$ ipython --no-banner

In [1]: import numpy as np

In [2]: from numpy import linalg as LA

In [3]: np.set_printoptions(suppress=True, linewidth=100)

In [4]: data = np.load("layer10.npy")

In [5]: data
Out[5]: 
array([[ 5.,  4.,  5.,  1.,  0.,  0.,  4.],
       [ 2.,  3.,  3.,  4.,  1.,  4.,  3.],
       [ 0.,  0.,  9., -7.,  0., -6.,  2.],
       [ 0.,  0., -5.,  5.,  2., -3., -7.],
       [ 0.,  0.,  5.,  8., -7.,  7., -4.],
       [ 0.,  0., -2.,  5.,  3., -3., -7.],
       [ 0.,  0., -9., -7., -2.,  4., -1.]])

In [6]: np.round(LA.svd(data, compute_uv=False), 1)
Out[6]: array([18. , 16.9, 13. ,  8.6,  4.8,  2.1,  0.4])

In [7]: np.count_nonzero(data)
Out[7]: np.int64(36)

In [8]: np.round(LA.norm(data), 1)
Out[8]: np.float64(29.6)

In [9]: rng = np.random.default_rng(46)

In [10]: z = rng.permutation(7)

In [11]: z
Out[11]: array([5, 0, 1, 4, 6, 2, 3])

In [12]: B = data[z][:, z]

In [13]: np.allclose(B, data)
Out[13]: False

In [14]: vec = np.array([0, -2, -2, -4, -1, 3, 1])

In [15]: y = data @ vec

In [16]: b, lr = np.zeros(7), 1 / LA.norm(data, 2) ** 2

In [17]: for i in range(4):
    ...:     b -= lr * data.T @ (data @ b - y)
    ...:     if i % 1 == 0: print(i, round(LA.norm(data @ b - y), 1))
    ...: 
0 29.4
1 14.8
2 8.3
3 5.2

In [18]: b.round(1)
Out[18]: array([-0.6, -0.6, -2.4, -3.6, -1.5,  2.2,  1.4])

In [19]: B = data + rng.integers(-2, 3, (7, 6)) @ rng.integers(-2, 3, (6, 7))

In [20]: print(B)
[[  2.  12.  16.   5.  10.  -5.  15.]
 [  0.   2.  -4.   3.  -4.   6.   5.]
 [ -3.   2.   7.  -5.   0.  -4.   7.]
 [  6.  -7.  -9.   6.   3.   0. -10.]
 [  6.   4.  12.   8.  -3.   7.  -6.]
 [  3.  -2.   2.   7.  11.  -6.  -1.]
 [  1.  -3. -14. -13.  -6.   3.   0.]]

In [21]: LA.matrix_rank(B - data, tol=1e-8)
Out[21]: np.int64(6)

In [22]: np.round(LA.svd(B - data, compute_uv=False), 1) + 0
Out[22]: array([26.5, 13.9, 10.2,  6.8,  4.4,  0.7,  0. ])

In [23]: B - data
Out[23]: 
array([[-3.,  8., 11.,  4., 10., -5., 11.],
       [-2., -1., -7., -1., -5.,  2.,  2.],
       [-3.,  2., -2.,  2.,  0.,  2.,  5.],
       [ 6., -7., -4.,  1.,  1.,  3., -3.],
       [ 6.,  4.,  7.,  0.,  4.,  0., -2.],
       [ 3., -2.,  4.,  2.,  8., -3.,  6.],
       [ 1., -3., -5., -6., -4., -1.,  1.]])
